>>> import numpy as np
>>> np.set_printoptions(precision=3, suppress=True, linewidth=120)
>>> mat = np.load("data.npy")
>>> print(mat)
[[0.176 0.059 0.118 0.118 0.    0.059 0.118 0.059 0.118 0.118 0.059]
 [0.    0.2   0.067 0.067 0.133 0.    0.067 0.133 0.067 0.133 0.133]
 [0.167 0.083 0.083 0.    0.083 0.167 0.083 0.083 0.    0.083 0.167]
 [0.067 0.067 0.133 0.2   0.067 0.067 0.067 0.133 0.067 0.    0.133]
 [0.125 0.125 0.125 0.062 0.125 0.062 0.062 0.062 0.125 0.062 0.062]
 [0.    0.133 0.133 0.133 0.133 0.2   0.067 0.    0.067 0.067 0.067]
 [0.062 0.125 0.062 0.062 0.062 0.062 0.125 0.062 0.125 0.125 0.125]
 [0.062 0.125 0.125 0.125 0.062 0.062 0.125 0.125 0.125 0.062 0.   ]
 [0.133 0.133 0.133 0.067 0.067 0.133 0.    0.067 0.133 0.133 0.   ]
 [0.071 0.143 0.    0.143 0.143 0.071 0.143 0.071 0.071 0.071 0.071]
 [0.125 0.125 0.062 0.062 0.062 0.125 0.062 0.062 0.125 0.062 0.125]]
>>> rng = np.random.default_rng(59)
>>> idx = rng.permutation(11)
>>> idx
array([ 4,  5,  0,  2,  7,  6, 10,  3,  9,  8,  1])
>>> A2 = mat[idx][:, idx]
>>> np.allclose(A2, mat)
False
>>> np.round(np.trace(A2), 3)
np.float64(1.565)
>>> print(np.round(np.linalg.det(A2), 3), np.round(np.linalg.det(mat[idx]), 3))
0.0 0.0
>>> np.diag(A2)
array([0.125, 0.2  , 0.176, 0.083, 0.125, 0.125, 0.125, 0.2  , 0.071, 0.133, 0.2  ])
>>> Q, r_ = np.linalg.qr(mat)
>>> np.trace(Q @ Q.T)
np.float64(11.0)
>>> arr = np.load("dump.npy")
>>> arr
array([[ 0,  0, -3,  0, -4,  1,  0],
       [ 0,  0, -2,  2, -6, -2, -3],
       [ 3,  2,  0,  6,  1,  0, -1],
       [ 0, -2, -6,  0, -6,  5, -5],
       [ 4,  6, -1,  6,  0,  0, -6],
       [-1,  2,  0, -5,  0,  0,  1],
       [ 0,  3,  1,  5,  6, -1,  0]])
>>> rk = np.linalg.matrix_rank(arr)
>>> rk
np.int64(6)
>>> null = np.linalg.svd(arr)[2][rk:].T
>>> print([int(np.linalg.matrix_rank(arr[:, :j + 1])) for j in range(7)])
[1, 2, 3, 4, 5, 6, 6]
>>> np.allclose(arr @ null, 0)
True
>>> null.shape
(7, 1)
>>> [int(np.linalg.matrix_rank(np.delete(arr, i, axis=0))) for i in range(7)]
[6, 6, 6, 6, 6, 6, 6]
>>> [int(np.linalg.matrix_rank(arr[:i])) for i in range(1, len(arr) + 1)]
[1, 2, 3, 4, 5, 6, 6]
>>> theta = np.radians(72)
>>> r_ = np.eye(7)
>>> r_[0, 0] = r_[5, 5] = np.cos(theta)
>>> r_[0, 5], r_[5, 0] = -np.sin(theta), np.sin(theta)
>>> r_
array([[ 0.309,  0.   ,  0.   ,  0.   ,  0.   , -0.951,  0.   ],
       [ 0.   ,  1.   ,  0.   ,  0.   ,  0.   ,  0.   ,  0.   ],
       [ 0.   ,  0.   ,  1.   ,  0.   ,  0.   ,  0.   ,  0.   ],
       [ 0.   ,  0.   ,  0.   ,  1.   ,  0.   ,  0.   ,  0.   ],
       [ 0.   ,  0.   ,  0.   ,  0.   ,  1.   ,  0.   ,  0.   ],
       [ 0.951,  0.   ,  0.   ,  0.   ,  0.   ,  0.309,  0.   ],
       [ 0.   ,  0.   ,  0.   ,  0.   ,  0.   ,  0.   ,  1.   ]])
>>> A2 = arr @ r_.T
>>> round(np.linalg.det(r_), 3), np.round(np.trace(r_), 3)
(np.float64(1.0), np.float64(5.618))
>>> print(A2)
[[-0.951  0.    -3.     0.    -4.     0.309  0.   ]
 [ 1.902  0.    -2.     2.    -6.    -0.618 -3.   ]
 [ 0.927  2.     0.     6.     1.     2.853 -1.   ]
 [-4.755 -2.    -6.     0.    -6.     1.545 -5.   ]
 [ 1.236  6.    -1.     6.     0.     3.804 -6.   ]
 [-0.309  2.     0.    -5.     0.    -0.951  1.   ]
 [ 0.951  3.     1.     5.     6.    -0.309  0.   ]]
>>> np.allclose(np.linalg.norm(arr, axis=1), np.linalg.norm(A2, axis=1))
True
>>> np.allclose(arr @ arr.T, arr.T @ arr)
True
>>> np.trace(arr)
np.int64(0)
>>> [round(float(x), 3) for x in np.linalg.svd(arr, compute_uv=False)[:3]]
[14.455, 14.455, 5.332]
>>> np.argsort(-np.linalg.norm(arr, axis=0).round(6), kind="stable")[:3]
array([3, 4, 6])
>>> A = np.load("block19.npy")
>>> A
array([[0, 0, 3],
       [0, 0, 3],
       [2, 0, 0]])
>>> x = np.array([3, 2, -2])
>>> h = np.maximum(A @ x, 0)
>>> h
array([0, 0, 6])
>>> np.tanh(A @ x)
array([-1., -1.,  1.])
>>> np.flatnonzero(h > 1e-9)
array([2])
>>> Uu, sig, Vh = np.linalg.svd(arr)
>>> sig.round(3) + 0
array([14.455, 14.455,  5.332,  5.332,  2.574,  2.574,  0.   ])
>>> np.argmax(sig[:-1] / (sig[1:] + 1e-6)) + 1
np.int64(6)
>>> A2 = Uu[:, :6] @ np.diag(sig[:6]) @ Vh[:6]
>>> np.linalg.matrix_rank(A2)
np.int64(6)
>>> np.round(np.linalg.norm(arr - A2) / np.linalg.norm(arr), 3)
np.float64(0.0)
>>> Uu, sig, Vh = np.linalg.svd(A)
>>> V = Vh[:(sig > 1e-8).sum()]
>>> x = A[2] + -3 * A[0] + rng.integers(2) * np.eye(3)[0]
>>> x
array([ 2.,  0., -9.])
>>> round(float(np.linalg.norm(x - V.T @ V @ x)), 3)
0.0
>>> np.abs(np.diag(np.linalg.qr(arr)[1])) > 1e-9
array([ True,  True,  True,  True,  True,  True, False])
>>> np.round(arr @ np.linalg.pinv(arr) @ arr, 3) + 0
array([[ 0.,  0., -3.,  0., -4.,  1.,  0.],
       [ 0.,  0., -2.,  2., -6., -2., -3.],
       [ 3.,  2.,  0.,  6.,  1.,  0., -1.],
       [ 0., -2., -6.,  0., -6.,  5., -5.],
       [ 4.,  6., -1.,  6.,  0.,  0., -6.],
       [-1.,  2.,  0., -5.,  0.,  0.,  1.],
       [ 0.,  3.,  1.,  5.,  6., -1.,  0.]])
>>> idx = rng.permutation(3)
>>> idx
array([1, 2, 0])
>>> A2 = A[idx][:, idx]
>>> np.allclose(A2, A)
False
>>> round(np.linalg.det(A2), 3), round(float(np.linalg.det(A[idx])), 3)
(np.float64(0.0), 0.0)
>>> W0 = np.load("m.npy")
>>> W0
array([[ 4.,  6.,  3.,  8.,  9.],
       [ 6., 39., 18., 48., 54.],
       [ 3., 18., 12., 24., 27.],
       [ 8., 48., 24., 67., 72.],
       [ 9., 54., 27., 72., 84.]])
>>> np.linalg.cond(W0) > 100
np.False_
>>> A2 = W0 + rng.integers(-2, 3, (5, 1)) @ rng.integers(-2, 3, (1, 5))
>>> A2
array([[ 4.,  4., -1., 12., 11.],
       [ 6., 41., 22., 44., 52.],
       [ 3., 20., 16., 20., 25.],
       [ 8., 49., 26., 65., 71.],
       [ 9., 54., 27., 72., 84.]])
>>> print(np.round(np.linalg.svd(A2 - W0, compute_uv=False), 3) + 0)
[11.402  0.     0.     0.     0.   ]
>>> np.abs(A2 - W0).sum(axis=1)
array([12., 12., 12.,  6.,  0.])
>>> X = np.loadtxt("test6.csv", delimiter=",")
>>> X
array([[-7., -1., -3., -8., -7.,  9., -9., -2.,  0.],
       [-1., -7., -1., -3., -8., -7.,  9., -9., -2.],
       [-3., -1., -7., -1., -3., -8., -7.,  9., -9.],
       [-8., -3., -1., -7., -1., -3., -8., -7.,  9.],
       [-7., -8., -3., -1., -7., -1., -3., -8., -7.],
       [ 9., -7., -8., -3., -1., -7., -1., -3., -8.],
       [-9.,  9., -7., -8., -3., -1., -7., -1., -3.],
       [-2., -9.,  9., -7., -8., -3., -1., -7., -1.],
       [ 0., -2., -9.,  9., -7., -8., -3., -1., -7.]])
>>> np.linalg.determinant(X)
Traceback (most recent call last):
  File "<python-input-71>", line 1, in <module>
    np.linalg.determinant(X)
    ^^^^^^^^^^^^^^^^^^^^^
AttributeError: module 'numpy.linalg' has no attribute 'determinant'
>>> np.round(np.abs(np.linalg.eigvals(X)).max(), 3)
np.float64(31.664)
>>> np.sort(np.abs(np.linalg.eigvals(X)))
array([ 4.932,  5.122, 10.421, 10.854, 12.415, 12.508, 25.464, 27.43 , 31.664])
>>> np.linalg.matrix_power(X, 2)
array([[338., -29.,  45., 184., 157., -49., 216., 104., -37.],
       [-29., 339., -26.,  53., 191., 148., -40., 218., 104.],
       [ 45., -26., 344., -20.,  92., 150., 159., -40., 216.],
       [184.,  53., -20., 327., 117., -43., 150., 148., -49.],
       [157., 191.,  92., 117., 295., 117.,  92., 191., 157.],
       [-49., 148., 150., -43., 117., 327., -20.,  53., 184.],
       [216., -40., 159., 150.,  92., -20., 344., -26.,  45.],
       [104., 218., -40., 148., 191.,  53., -26., 339., -29.],
       [-37., 104., 216., -49., 157., 184.,  45., -29., 338.]])
>>> A2 = X / np.linalg.norm(X, axis=1, keepdims=True)
>>> C2 = A2 @ A2.T
>>> np.argwhere(np.triu(np.abs(C2) > 0.95, 1))
array([], shape=(0, 2), dtype=int64)
>>> (np.abs(C2) > 0.9).astype(int)
array([[1, 0, 0, 0, 0, 0, 0, 0, 0],
       [0, 1, 0, 0, 0, 0, 0, 0, 0],
       [0, 0, 1, 0, 0, 0, 0, 0, 0],
       [0, 0, 0, 1, 0, 0, 0, 0, 0],
       [0, 0, 0, 0, 1, 0, 0, 0, 0],
       [0, 0, 0, 0, 0, 1, 0, 0, 0],
       [0, 0, 0, 0, 0, 0, 1, 0, 0],
       [0, 0, 0, 0, 0, 0, 0, 1, 0],
       [0, 0, 0, 0, 0, 0, 0, 0, 1]])
>>> w1 = np.array([[3, 3],
...     [1, 3],
...     [1, 1],
...     [2, 1],
...     [1, 0],
...     [0, 2],
...     [1, 1],
...     [2, 2],
...     [3, 2]])
>>> beta = np.array([0, 1])
>>> H = np.maximum(X @ w1 + beta, 0)
>>> np.linalg.matrix_rank(H)
np.int64(0)
>>> print((H > 0).mean(axis=0))
[0. 0.]
>>> H
array([[0., 0.],
       [0., 0.],
       [0., 0.],
       [0., 0.],
       [0., 0.],
       [0., 0.],
       [0., 0.],
       [0., 0.],
       [0., 0.]])
>>> (H > 0).astype(int)
array([[0, 0],
       [0, 0],
       [0, 0],
       [0, 0],
       [0, 0],
       [0, 0],
       [0, 0],
       [0, 0],
       [0, 0]])
>>> C = np.array([[-1, 2, -2], [0, 2, 2]])
>>> w1 @ C
array([[-3, 12,  0],
       [-1,  8,  4],
       [-1,  4,  0],
       [-2,  6, -2],
       [-1,  2, -2],
       [ 0,  4,  4],
       [-1,  4,  0],
       [-2,  8,  0],
       [-3, 10, -2]])
>>> (H @ C).round(6).argmax(axis=1)
array([0, 0, 0, 0, 0, 0, 0, 0, 0])
>>> m1 = np.loadtxt("sample17.csv", delimiter=",")
>>> m1
array([[-0.608,  1.436,  2.11 , -2.581, -0.234, -1.24 ,  0.724, -0.241, -0.527],
       [-0.506, -2.04 ,  0.078, -1.927,  1.121,  1.602, -0.077, -1.644,  1.153],
       [-1.62 ,  1.146, -1.649,  0.143,  1.052, -1.962, -0.783, -1.357,  1.382],
       [ 0.506,  0.935,  0.473, -0.239,  1.378,  0.555,  0.419,  2.294,  2.635],
       [-0.304,  0.797, -1.557, -1.837, -0.96 ,  1.046, -2.354,  1.267, -0.558],
       [ 0.203, -1.584, -1.216, -0.962,  1.809, -1.597,  0.747,  1.591, -1.46 ],
       [ 1.418, -0.193,  1.666,  0.448,  1.586, -0.7  , -2.772, -0.377, -0.376],
       [ 2.836,  1.508, -1.371, -0.757,  0.626,  0.374,  0.884, -1.36 , -0.265],
       [ 1.519, -1.459, -0.192, -0.688, -2.14 , -1.862, -0.343,  0.075,  1.698]])
>>> np.linalg.norm(m1, axis=0)
array([4., 4., 4., 4., 4., 4., 4., 4., 4.])
>>> print(np.linalg.svd(m1, compute_uv=False))
[4. 4. 4. 4. 4. 4. 4. 4. 4.]
